% ipython --no-banner

In [1]: import numpy as np

In [2]: import numpy.linalg as la

In [3]: np.set_printoptions(suppress=True, linewidth=200)

In [4]: rd = lambda a: np.round(a, 1) + 0

In [5]: m1 = np.loadtxt("layer1.csv", delimiter=",")

In [6]: m1
Out[6]: 
array([[ -0.9,   3.2,   4.4,   5.3],
       [ -0.6,   2.3,   3.3,   3.7],
       [  2.3,  -9.6, -14.3, -16.6],
       [ -0.3,   1.5,   2.5,   2.9],
       [  0. ,  -0.4,  -1. ,  -0.7],
       [ -0.6,   2.1,   3.4,   3.4],
       [ -1.7,   6.2,   9.6,  11.3],
       [ -0.6,   2.8,   4.1,   5. ],
       [  1.5,  -5.6,  -8.3,  -9.8],
       [  1.9,  -7.8, -11.8, -13.7],
       [ -0.1,   0.6,   0.9,   1. ],
       [ -0.3,   1.2,   1.9,   2. ],
       [ -0.7,   3.2,   4.3,   5.1],
       [ -1.4,   5.9,   8.8,  10.1],
       [ -0.2,   0.6,   0.9,   1.1],
       [ -0.5,   1.6,   2.5,   2.8],
       [  0.4,  -1.6,  -2.3,  -2.8],
       [  0.4,  -1.6,  -2.5,  -2.8],
       [ -0.6,   1.9,   3.1,   3.5],
       [  0. ,  -0.2,   0. ,  -0.1],
       [ -0.5,   1.7,   2.6,   2.9],
       [ -1. ,   4.5,   6.9,   8. ],
       [  1.2,  -5. ,  -7.5,  -8.9],
       [  0.1,  -0.2,  -0.2,  -0.1]])

In [7]: dist = la.norm(m1[:, None] - m1[None], axis=-1)

In [8]: print(dist[16].round(6).argsort(kind="stable")[:4])
[16 17  4 23]

In [9]: np.flatnonzero(dist[16] < dist.mean() / 2)
Out[9]: array([ 4, 16, 17, 19, 23])

In [10]: rd(dist[:5, :5])
Out[10]: 
array([[ 0. ,  2.2, 31.7,  3.6,  8.9],
       [ 2.2,  0. , 29.5,  1.4,  6.7],
       [31.7, 29.5,  0. , 28.2, 22.8],
       [ 3.6,  1.4, 28.2,  0. ,  5.4],
       [ 8.9,  6.7, 22.8,  5.4,  0. ]])

In [11]: print(rd(la.norm(m1, axis=1)))
[ 7.6  5.5 24.   4.1  1.3  5.3 16.2  7.1 14.1 19.8  1.5  3.   7.4 14.7  1.6  4.1  4.   4.1  5.1  0.2  4.3 11.5 12.7  0.3]

In [12]: U, sigma, Vh = la.svd(m1)

In [13]: np.argmax(sigma[:-1] / (sigma[1:] + 1e-6)) + 1
Out[13]: np.int64(1)

In [14]: out = U[:, :1] @ np.diag(sigma[:1]) @ Vh[:1]

In [15]: la.matrix_rank(m1, rtol=0.05)
Out[15]: np.int64(1)

In [16]: rd(la.norm(m1 - out, 2)), rd(sigma[1])
Out[16]: (np.float64(0.6), np.float64(0.6))

In [17]: out = np.array([[1, -2], [1, -2], [2, -1], [0, 2]])

In [18]: print(la.matrix_rank(m1 @ out))
2

In [19]: np.vstack([m1, out.T]).shape
Out[19]: (26, 4)

In [20]: la.matrix_rank(np.vstack([m1, out.T]))
Out[20]: np.int64(4)

In [21]: np.einsum("ij,ij->", m1, out)
ValueError: operands could not be broadcast together with remapped shapes [original->remapped]: (24,4)->(24,4) (4,2)->(4,2) 


In [22]: Q, vecs = la.qr(m1[:, :1])[0], la.qr(m1[:, 1:])[0]

In [23]: sigma = la.svd(Q.T @ vecs, compute_uv=False)

In [24]: rd(np.degrees(np.arccos(sigma.clip(0, 1))))
Out[24]: array([4.8])

In [25]: r0, r1 = m1[7], m1[9]

In [26]: rd(r0 @ r1)
Out[26]: np.float64(-139.9)

In [27]: rd(r0 @ r0)
Out[27]: np.float64(50.0)

In [28]: pr = (r0 @ r1) / (r0 @ r0) * r0

In [29]: print(rd(np.outer(r0, r1)))
[[ -1.1   4.7   7.1   8.2]
 [  5.3 -21.8 -33.  -38.4]
 [  7.8 -32.  -48.4 -56.2]
 [  9.5 -39.  -59.  -68.5]]

In [30]: la.matrix_rank(np.outer(r0, r1))
Out[30]: np.int64(1)

In [31]: rd(la.norm(r0 + r1) ** 2 + la.norm(r0 - r1) ** 2)
Out[31]: np.float64(882.8)

In [32]: rd(r1 - pr)
Out[32]: array([ 0.2,  0. , -0.3,  0.3])

In [33]: mat = np.array([[4, 3, 7], [0, 7, 0], [0, 0, 5]])

In [34]: mat @ mat
Out[34]: 
array([[16, 33, 63],
       [ 0, 49,  0],
       [ 0,  0, 25]])

In [35]: np.prod(np.diag(mat)), rd(la.det(mat))
Out[35]: (np.int64(140), np.float64(140.0))

In [36]: np.kron(np.eye(2, dtype=int), mat)
Out[36]: 
array([[4, 3, 7, 0, 0, 0],
       [0, 7, 0, 0, 0, 0],
       [0, 0, 5, 0, 0, 0],
       [0, 0, 0, 4, 3, 7],
       [0, 0, 0, 0, 7, 0],
       [0, 0, 0, 0, 0, 5]])

In [37]: np.einsum("ii->", mat)
Out[37]: np.int64(16)

In [38]: rd(la.det(mat[::-1]))
Out[38]: np.float64(-140.0)

In [39]: print(rd(la.eigvals(mat)))
[4. 7. 5.]

In [40]: np.poly(mat)
Out[40]: array([   1.,  -16.,   83., -140.])

In [41]: rd(la.eigvals(mat).sum().real)
Out[41]: np.float64(16.0)

In [42]: rng = np.random.default_rng(20)

In [43]: idx = rng.permutation(3)

In [44]: idx
Out[44]: array([0, 1, 2])

In [45]: out = mat[idx][:, idx]

In [46]: out
Out[46]: 
array([[4, 3, 7],
       [0, 7, 0],
       [0, 0, 5]])

In [47]: rd(np.sort(np.abs(la.eigvals(out))))
Out[47]: array([4., 5., 7.])

In [48]: print(np.diag(out))
[4 7 5]

In [49]: out = np.array([[2, 2, 1], [2, 1, 1], [1, 0, 1]])

In [50]: print(np.einsum("ik,kj->ji", mat, out))
[[21 14  5]
 [11  7  0]
 [14  7  5]]

In [51]: np.vstack([mat, out.T]).shape
Out[51]: (6, 3)

In [52]: la.matrix_rank(np.vstack([mat, out.T]))
Out[52]: np.int64(3)

In [53]: print(mat @ out)
[[21 11 14]
 [14  7  7]
 [ 5  0  5]]

In [54]: J = np.tril(np.array([[1, 1, 2, 3, 2],
    ...:     [3, 1, 3, 1, 3],
    ...:     [3, 1, 2, 3, 1],
    ...:     [1, 2, 2, 1, 1],
    ...:     [2, 0, 0, 2, 1]]), -1) + np.eye(5, dtype=int)

In [55]: J
Out[55]: 
array([[1, 0, 0, 0, 0],
       [3, 1, 0, 0, 0],
       [3, 1, 1, 0, 0],
       [1, 2, 2, 1, 0],
       [2, 0, 0, 2, 1]])

In [56]: # triangular, det is the product of the diagonal

In [57]: la.determinant(J)
AttributeError: module 'numpy.linalg' has no attribute 'determinant'


In [58]: print(la.matrix_power(J, 3))
[[ 1  0  0  0  0]
 [ 9  1  0  0  0]
 [18  3  1  0  0]
 [45 12  6  1  0]
 [36 16 12  6  1]]

In [59]: (J + J.T) / 2
Out[59]: 
array([[1. , 1.5, 1.5, 0.5, 1. ],
       [1.5, 1. , 0.5, 1. , 0. ],
       [1.5, 0.5, 1. , 1. , 0. ],
       [0.5, 1. , 1. , 1. , 1. ],
       [1. , 0. , 0. , 1. , 1. ]])

In [60]: rd(la.det(J))
Out[60]: np.float64(1.0)

In [61]: np.allclose(J @ J.T, J.T @ J)
Out[61]: False

In [62]: np.allclose(J, J.T)
Out[62]: False

In [63]: print(J @ J)
[[ 1  0  0  0  0]
 [ 6  1  0  0  0]
 [ 9  2  1  0  0]
 [14  6  4  1  0]
 [ 6  4  4  4  1]]

In [64]: la.matrix_rank(J - J[0, 0] * np.eye(5))
Out[64]: np.int64(4)

In [65]: rd(np.sort(la.eigvals(J)))
Out[65]: array([1., 1., 1., 1., 1.])

In [66]: out = J / la.norm(J, axis=1, keepdims=True)

In [67]: C2 = out @ out.T

In [68]: rd(C2)
Out[68]: 
array([[1. , 0.9, 0.9, 0.3, 0.7],
       [0.9, 1. , 1. , 0.5, 0.6],
       [0.9, 1. , 1. , 0.7, 0.6],
       [0.3, 0.5, 0.7, 1. , 0.4],
       [0.7, 0.6, 0.6, 0.4, 1. ]])

In [69]: np.argwhere(np.triu(np.abs(C2) > 0.95, 1))
Out[69]: array([[1, 2]])

In [70]: rd(la.norm(out, axis=1))
Out[70]: array([1., 1., 1., 1., 1.])

In [71]: w, vecs = la.eig(J)

In [72]: np.prod(w)
Out[72]: np.float64(1.0)

In [73]: rd(np.sort(la.eigvals(J.T)))
Out[73]: array([1., 1., 1., 1., 1.])

In [74]: rd(np.sort(la.eigvals(J @ J)))
Out[74]: array([1., 1., 1., 1., 1.])

In [75]: out = np.array([[-1, 2, 3], [-2, 3, -3], [3, -3, 3]])

In [76]: Z = np.array([[5]])

In [77]: W0 = np.block([[out, np.zeros((3, 1))], [np.zeros((1, 3)), Z]])

In [78]: W0
Out[78]: 
array([[-1.,  2.,  3.,  0.],
       [-2.,  3., -3.,  0.],
       [ 3., -3.,  3.,  0.],
       [ 0.,  0.,  0.,  5.]])

In [79]: # splits into 2 blocks

In [80]: (W0 - W0.T) / 2
Out[80]: 
array([[ 0.,  2.,  0.,  0.],
       [-2.,  0.,  0.,  0.],
       [ 0.,  0.,  0.,  0.],
       [ 0.,  0.,  0.,  0.]])

In [81]: la.determinant(W0)
AttributeError: module 'numpy.linalg' has no attribute 'determinant'


In [82]: rd(la.det(W0))
Out[82]: np.float64(-75.0)

In [83]: rd(la.matrix_power(W0, 4))
Out[83]: 
array([[ 101., -100.,  120.,    0.],
       [-548.,  549., -984.,    0.],
       [ 552., -552., 1017.,    0.],
       [   0.,    0.,    0.,  625.]])

In [84]: print(np.allclose(W0 @ W0.T, W0.T @ W0))
False

In [85]: w, vecs = la.eig(W0)

In [86]: rd(np.sort(la.eigvals(la.inv(W0))))
Out[86]: array([-0.4,  0.2,  0.2,  1. ])

In [87]: print(rd(w))
[ 6.4 -2.4  1.   5. ]

In [88]: rd(np.sort(la.eigvals(W0.T)))
Out[88]: array([-2.4,  1. ,  5. ,  6.4])

In [89]: def softmax(z):
    ...:     e = np.exp(z - z.max(axis=-1, keepdims=True))
    ...:     return e / e.sum(axis=-1, keepdims=True)
    ...: 

In [90]: rd(softmax(10 * W0[2]))
Out[90]: array([0.5, 0. , 0.5, 0. ])

In [91]: rd(softmax(W0).sum(axis=1))
Out[91]: array([1., 1., 1., 1.])

In [92]: att = W0 @ W0.T / np.sqrt(4)

In [93]: rd(softmax(att + np.triu(np.full(att.shape, -np.inf), 1)))
Out[93]: 
array([[1., 0., 0., 0.],
       [0., 1., 0., 0.],
       [0., 0., 1., 0.],
       [0., 0., 0., 1.]])

In [94]: softmax(att).round(6).argmax(axis=1)
Out[94]: array([0, 1, 2, 3])

In [95]: print(rd(W0.mean(axis=0)))
[0.  0.5 0.8 1.2]

In [96]: W0.shape
Out[96]: (4, 4)

In [97]: la.rank(W0)
AttributeError: module 'numpy.linalg' has no attribute 'rank'


In [98]: np.diff(W0, axis=0)
Out[98]: 
array([[-1.,  1., -6.,  0.],
       [ 5., -6.,  6.,  0.],
       [-3.,  3., -3.,  5.]])

In [99]: np.abs(W0).max()
Out[99]: np.float64(5.0)

In [100]: la.matrix_rank(W0)
Out[100]: np.int64(4)

In [101]: X = np.load("block10.npy")

In [102]: X
Out[102]: 
array([[1, 0, 0, 0],
       [3, 1, 0, 0],
       [0, 0, 1, 0],
       [2, 0, 2, 1]])

In [103]: out = la.inv(X)

In [104]: rd(la.det(X) * la.det(out))
Out[104]: np.float64(1.0)

In [105]: rd(la.det(X) * out)
Out[105]: 
array([[ 1.,  0.,  0.,  0.],
       [-3.,  1.,  0.,  0.],
       [ 0.,  0.,  1.,  0.],
       [-2.,  0., -2.,  1.]])

In [106]: print([int(la.matrix_rank(la.matrix_power(X, p))) for p in range(1, 5)])
[4, 4, 4, 4]

In [107]: feats = np.eye(3, dtype=int)[rng.permutation(3)] * np.array([0, 1, 1])

In [108]: feats
Out[108]: 
array([[0, 0, 0],
       [0, 1, 0],
       [0, 0, 1]])

In [109]: # splits into 3 blocks

In [110]: x = np.array([-3, -2, 2])

In [111]: np.trace(feats)
Out[111]: np.int64(2)

In [112]: feats @ x
Out[112]: array([ 0, -2,  2])

In [113]: rd(la.eigvalsh(2 * feats - np.eye(3)))
Out[113]: array([-1.,  1.,  1.])

In [114]: w, vecs = la.eigvalsh(feats)
ValueError: too many values to unpack (expected 2)


In [115]: w, vecs = la.eigh(feats)

In [116]: rd(la.eigvalsh(feats + 5 * np.eye(3)))
Out[116]: array([5., 6., 6.])

In [117]: (w > 1e-8).sum(), (w < -1e-8).sum()
Out[117]: (np.int64(2), np.int64(0))

In [118]: vecs @ np.diag(w) @ vecs.T
Out[118]: 
array([[0., 0., 0.],
       [0., 1., 0.],
       [0., 0., 1.]])

In [119]: rd(la.eigvalsh(feats @ feats))
Out[119]: array([0., 1., 1.])

In [120]: vecs.T @ vecs
Out[120]: 
array([[1., 0., 0.],
       [0., 1., 0.],
       [0., 0., 1.]])

In [121]: print(w)
[0. 1. 1.]

In [122]: E = np.array([[2, 1, 0, 1, 2],
     ...:     [0, 0, 2, 0, 0],
     ...:     [0, 0, 0, 0, 1],
     ...:     [0, 0, 0, 1, 1],
     ...:     [0, 0, 0, 0, 0]])

In [123]: # triangular

In [124]: U, sigma, Vh = la.svd(E)

In [125]: print(np.argmax(sigma[:-1] / (sigma[1:] + 1e-6)) + 1)
4

In [126]: rd(sigma)
Out[126]: array([3.4, 2. , 1.1, 0.6, 0. ])

In [127]: out = U[:, :4] @ np.diag(sigma[:4]) @ Vh[:4]

In [128]: rd(out)
Out[128]: 
array([[2., 1., 0., 1., 2.],
       [0., 0., 2., 0., 0.],
       [0., 0., 0., 0., 1.],
       [0., 0., 0., 1., 1.],
       [0., 0., 0., 0., 0.]])

In [129]: rd(la.norm(E - out) / la.norm(E))
Out[129]: np.float64(0.0)

In [130]: la.matrix_rank(E, rtol=0.05)
Out[130]: np.int64(4)

In [131]: rd(la.norm(E - out, 2)), sigma[4]
Out[131]: (np.float64(0.0), np.float64(0.0))

In [132]: rd(np.abs(E - out).max())
Out[132]: np.float64(0.0)

In [133]: A = np.load("out5.npy")

In [134]: A
Out[134]: 
array([[0, 0, 1, 0],
       [0, 0, 0, 0],
       [1, 0, 0, 0],
       [0, 0, 0, 0]])

In [135]: # columns 1 and 3 are equal

In [136]: w1 = np.array([[3, -2], [0, 2], [1, -2], [1, 0]])

In [137]: c = np.array([2, -2])

In [138]: hid = np.maximum(A @ w1 + c, 0)

In [139]: print((hid > 0).astype(int))
[[1 0]
 [1 0]
 [1 0]
 [1 0]]

In [140]: hid
Out[140]: 
array([[3, 0],
       [2, 0],
       [5, 0],
       [2, 0]])

In [141]: (hid > 0).mean(axis=0)
Out[141]: array([1., 0.])

In [142]: Z = np.array([[-1, -1, -3], [3, -3, 1]])

In [143]: print(hid @ Z)
[[ -3  -3  -9]
 [ -2  -2  -6]
 [ -5  -5 -15]
 [ -2  -2  -6]]
